% python3 -q
>>> import numpy as np
>>> from numpy import linalg as LA
>>> np.set_printoptions(precision=2, suppress=True, linewidth=160)
>>> rd = lambda a: np.round(a, 2) + 0
>>> A = np.array([[0, 0, 1, 0, 0, 1],
...     [0, 42, 1, 0, 2, 2],
...     [1, 1, 61, 1, 2, 0],
...     [0, 1, 1, 40, 2, 2],
...     [1, 0, 0, 1, 41, 2],
...     [0, 1, 0, 1, 2, 22]])
>>> LA.matrix_rank(A, rtol=0.1)
np.int64(5)
>>> [round(float(x), 2) for x in LA.svd(A, compute_uv=False)[:3]]
[61.2, 43.39, 40.97]
>>> LA.cond(A) > 100
np.True_
>>> def softmax(z):
...     e = np.exp(z - z.max(axis=-1, keepdims=True))
...     return e / e.sum(axis=-1, keepdims=True)
... 
>>> rd(softmax(10 * A[2]))
array([0., 0., 1., 0., 0., 0.])
>>> rd(softmax(A[2]))
array([0., 0., 1., 0., 0., 0.])
>>> print(rd(softmax(A).sum(axis=1)))
[1. 1. 1. 1. 1. 1.]
>>> att = A @ A.T / np.sqrt(6)
>>> print(rd(softmax(att + np.triu(np.full(att.shape, -np.inf), 1))))
[[1. 0. 0. 0. 0. 0.]
 [0. 1. 0. 0. 0. 0.]
 [0. 0. 1. 0. 0. 0.]
 [0. 0. 0. 1. 0. 0.]
 [0. 0. 0. 0. 1. 0.]
 [0. 0. 0. 0. 0. 1.]]
>>> softmax(att).round(6).argmax(axis=1)
array([2, 1, 2, 3, 4, 5])
>>> rd(softmax(att))
array([[0., 0., 1., 0., 0., 0.],
       [0., 1., 0., 0., 0., 0.],
       [0., 0., 1., 0., 0., 0.],
       [0., 0., 0., 1., 0., 0.],
       [0., 0., 0., 0., 1., 0.],
       [0., 0., 0., 0., 0., 1.]])
>>> softmax(att)[2] @ A
array([ 1.,  1., 61.,  1.,  2.,  0.])
>>> print(A - A[0])
[[ 0  0  0  0  0  0]
 [ 0 42  0  0  2  1]
 [ 1  1 60  1  2 -1]
 [ 0  1  0 40  2  1]
 [ 1  0 -1  1 41  1]
 [ 0  1 -1  1  2 21]]
>>> rd(LA.svd(A, compute_uv=False))
array([61.2 , 43.39, 40.97, 38.93, 21.63,  0.01])
>>> A.sum(axis=0)
array([ 2, 45, 64, 43, 49, 29])
>>> rd(A.mean(axis=0))
array([ 0.33,  7.5 , 10.67,  7.17,  8.17,  4.83])
>>> np.diff(A, axis=0)
array([[  0,  42,   0,   0,   2,   1],
       [  1, -41,  60,   1,   0,  -2],
       [ -1,   0, -60,  39,   0,   2],
       [  1,  -1,  -1, -39,  39,   0],
       [ -1,   1,   0,   0, -39,  20]])
>>> np.count_nonzero(A)
np.int64(24)
>>> np.unravel_index(np.abs(A).argmax(), A.shape)
(np.int64(2), np.int64(2))
>>> A.shape
(6, 6)
>>> rd(LA.norm(A))
np.float64(96.38)
>>> rng = np.random.default_rng(101314)
>>> idx = rng.permutation(6)
>>> idx
array([1, 0, 2, 3, 5, 4])
>>> other = A[idx][:, idx]
>>> other
array([[42,  0,  1,  0,  2,  2],
       [ 0,  0,  1,  0,  1,  0],
       [ 1,  1, 61,  1,  0,  2],
       [ 1,  0,  1, 40,  2,  2],
       [ 1,  0,  0,  1, 22,  2],
       [ 0,  1,  0,  1,  2, 41]])
>>> np.trace(other)
np.int64(206)
>>> M = np.load("layer0.npy")
>>> M
array([[ 3,  0,  0,  0,  0,  0],
       [-1,  0,  0,  0,  0,  0],
       [ 1,  1,  2,  0,  0,  0],
       [-3, -1, -2,  1,  0,  0],
       [-1, -2, -1, -2,  0,  0],
       [ 1,  1, -3, -3, -3,  2]])
>>> # null space of dimension 1
>>> other = M / np.sqrt((M ** 2).mean(axis=1, keepdims=True))
>>> LA.matrix_rank(other) == LA.matrix_rank(M)
np.True_
>>> rd(LA.norm(other, axis=1))
array([2.45, 2.45, 2.45, 2.45, 2.45, 2.45])
>>> Uu, s, VT = LA.svd(M)
>>> evecs = VT[:(s > 1e-8).sum()]
>>> x = M[3] + 2 * M[1] + rng.integers(2) * np.eye(6)[5]
>>> x
array([-5., -1., -2.,  1.,  0.,  1.])
>>> rd(evecs.T @ evecs)
array([[ 1.  ,  0.  ,  0.  ,  0.  ,  0.  ,  0.  ],
       [ 0.  ,  1.  ,  0.  ,  0.  ,  0.  ,  0.  ],
       [ 0.  ,  0.  ,  1.  ,  0.  ,  0.  ,  0.  ],
       [ 0.  ,  0.  ,  0.  ,  1.  ,  0.  ,  0.  ],
       [ 0.  ,  0.  ,  0.  ,  0.  ,  0.69, -0.46],
       [ 0.  ,  0.  ,  0.  ,  0.  , -0.46,  0.31]])
>>> data = np.triu(rng.random((9, 9)) < 0.3, 1).astype(int)
>>> data = data + data.T
>>> print(data)
[[0 0 0 1 1 1 1 0 0]
 [0 0 1 0 1 1 0 0 1]
 [0 1 0 0 0 0 1 0 0]
 [1 0 0 0 0 1 1 0 0]
 [1 1 0 0 0 1 0 0 1]
 [1 1 0 1 1 0 0 1 1]
 [1 0 1 1 0 0 0 1 0]
 [0 0 0 0 0 1 1 0 0]
 [0 1 0 0 1 1 0 0 0]]
>>> # symmetric, so the eigenvalues are real
>>> data.sum(axis=0)
array([4, 4, 2, 3, 4, 6, 4, 2, 3])
>>> data @ data
array([[4, 2, 1, 2, 1, 2, 1, 2, 2],
       [2, 4, 0, 1, 2, 2, 1, 1, 2],
       [1, 0, 2, 1, 1, 1, 0, 1, 1],
       [2, 1, 1, 3, 2, 1, 1, 2, 1],
       [1, 2, 1, 2, 4, 3, 1, 1, 2],
       [2, 2, 1, 1, 3, 6, 3, 0, 2],
       [1, 1, 0, 1, 1, 3, 4, 0, 0],
       [2, 1, 1, 2, 1, 0, 0, 2, 1],
       [2, 2, 1, 1, 2, 2, 0, 1, 3]])
>>> np.trace(data @ data @ data) // 6
np.int64(7)
>>> low = np.diag(data.sum(axis=1)) - data
>>> print(low)
[[ 4  0  0 -1 -1 -1 -1  0  0]
 [ 0  4 -1  0 -1 -1  0  0 -1]
 [ 0 -1  2  0  0  0 -1  0  0]
 [-1  0  0  3  0 -1 -1  0  0]
 [-1 -1  0  0  4 -1  0  0 -1]
 [-1 -1  0 -1 -1  6  0 -1 -1]
 [-1  0 -1 -1  0  0  4 -1  0]
 [ 0  0  0  0  0 -1 -1  2  0]
 [ 0 -1  0  0 -1 -1  0  0  3]]
>>> LA.matrix_rank(low)
np.int64(8)
>>> low @ np.ones(9)
array([0., 0., 0., 0., 0., 0., 0., 0., 0.])
>>> J = np.load("m.npy")
>>> J
array([[ 5, -5, -3],
       [ 0,  1,  5],
       [ 0,  0, -5]])
>>> # triangular
>>> rd(LA.norm(J, 2) / LA.norm(J))
np.float64(0.85)
>>> LA.cond(J) > 100
np.False_
>>> LA.matrix_rank(J, rtol=0.1)
np.int64(2)
>>> [round(float(x), 2) for x in LA.svd(J, compute_uv=False)[:3]]
[8.94, 5.46, 0.51]
>>> rd(np.sort(LA.eigvals(J)))
array([-5.,  1.,  5.])
>>> LA.matrix_rank(J - J[0, 0] * np.eye(3))
np.int64(2)
>>> J @ J
array([[ 25, -30, -25],
       [  0,   1, -20],
       [  0,   0,  25]])
>>> other = LA.inv(J)
>>> rd(LA.inv(other))
array([[ 5., -5., -3.],
       [ 0.,  1.,  5.],
       [ 0.,  0., -5.]])
>>> rd(LA.cond(J))
np.float64(17.45)
>>> (np.abs(other) > 1e-9).astype(int)
array([[1, 1, 1],
       [0, 1, 1],
       [0, 0, 1]])
>>> rd(LA.det(J) * other)
array([[ -5., -25., -22.],
       [  0., -25., -25.],
       [  0.,   0.,   5.]])
>>> rd(other)
array([[ 0.2 ,  1.  ,  0.88],
       [ 0.  ,  1.  ,  1.  ],
       [ 0.  ,  0.  , -0.2 ]])
>>> rd(LA.slogdet(J)[0])
np.float64(-1.0)
>>> F = np.load("out16.npy")
>>> F
array([[ 0.71,  0.85, -0.11, -0.39],
       [-0.64,  0.71,  0.27,  0.73],
       [-1.61, -0.28, -0.12, -1.47],
       [ 0.63,  0.47, -0.55,  0.87],
       [ 0.59, -0.59, -0.22, -0.42],
       [-0.24, -0.43,  0.16, -0.25],
       [-1.32, -0.04, -0.03,  0.32],
       [-1.21,  0.85,  0.98, -0.47],
       [ 0.21,  0.  , -0.57, -0.46],
       [-0.15,  0.2 , -0.16, -0.27]])
>>> G = np.cov(F, rowvar=False)
>>> print(rd(np.median(F, axis=0)))
[-0.2   0.1  -0.12 -0.33]
>>> print(rd(np.corrcoef(F[:, 2], F[:, 3])[0, 1]))
-0.09
>>> np.argwhere(np.triu(np.abs(np.corrcoef(F.T)) > 0.8, 1))
array([], shape=(0, 2), dtype=int64)
>>> W2 = F[[0, 6]].astype(float)
>>> for _ in range(6):
...     idx = LA.norm(F[:, None] - W2, axis=-1).argmin(axis=1)
...     W2 = np.array([F[idx == j].mean(axis=0) for j in range(2)])
... 
>>> idx
array([0, 1, 1, 0, 0, 1, 1, 1, 0, 0])
>>> np.abs(W2[1] - W2[0]).argmax()
np.int64(0)
>>> np.bincount(idx)
array([5, 5])
>>> P = F @ LA.solve(F.T @ F, F.T)
>>> print(np.allclose(P @ P, P))
True
>>> rd(P @ F[:, 0])
array([ 0.71, -0.64, -1.61,  0.63,  0.59, -0.24, -1.32, -1.21,  0.21, -0.15])
>>> rd(LA.eigvalsh(P))
array([0., 0., 0., 0., 0., 0., 1., 1., 1., 1.])
>>> np.trace(P)
np.float64(4.0)
>>> LA.matrix_rank(np.eye(10) - P)
np.int64(6)
>>> print(rd(np.diag(P)))
[0.58 0.35 0.75 0.45 0.2  0.11 0.48 0.69 0.3  0.09]
>>> r0 = np.array([1, -1])
>>> rd(np.cross(F[7, :3], F[3, :3]))
array([-0.93, -0.05, -1.1 ])
>>> print(rd(np.polyval(r0, F[7])))
[-2.21 -0.15 -0.02 -1.47]
>>> Xc = F - F.mean(axis=0)
>>> Uu, s, VT = LA.svd(Xc, full_matrices=False)
>>> np.abs(VT[0]).argmax()
np.int64(0)
>>> LA.matrix_rank(Xc)
np.int64(4)
>>> rd(Xc.mean(axis=0))
array([0., 0., 0., 0.])
>>> print(rd(s ** 2 / (s ** 2).sum()))
[0.53 0.29 0.13 0.05]
>>> np.searchsorted(np.cumsum(s ** 2) / (s ** 2).sum(), 0.9) + 1
np.int64(3)
>>> r0 = np.array([0, 3, 3, 1])
>>> X = -2 * np.eye(4) + np.outer(r0, r0)
>>> X
array([[-2.,  0.,  0.,  0.],
       [ 0.,  7.,  9.,  3.],
       [ 0.,  9.,  7.,  3.],
       [ 0.,  3.,  3., -1.]])
>>> t = np.radians(45)
>>> R = np.eye(4)
>>> R[2, 2] = R[3, 3] = np.cos(t)
>>> R[2, 3], R[3, 2] = -np.sin(t), np.sin(t)
>>> print(rd(R))
[[ 1.    0.    0.    0.  ]
 [ 0.    1.    0.    0.  ]
 [ 0.    0.    0.71 -0.71]
 [ 0.    0.    0.71  0.71]]
>>> other = X @ R.T
>>> rd(other)
array([[-2.  ,  0.  ,  0.  ,  0.  ],
       [ 0.  ,  7.  ,  4.24,  8.49],
       [ 0.  ,  9.  ,  2.83,  7.07],
       [ 0.  ,  3.  ,  2.83,  1.41]])
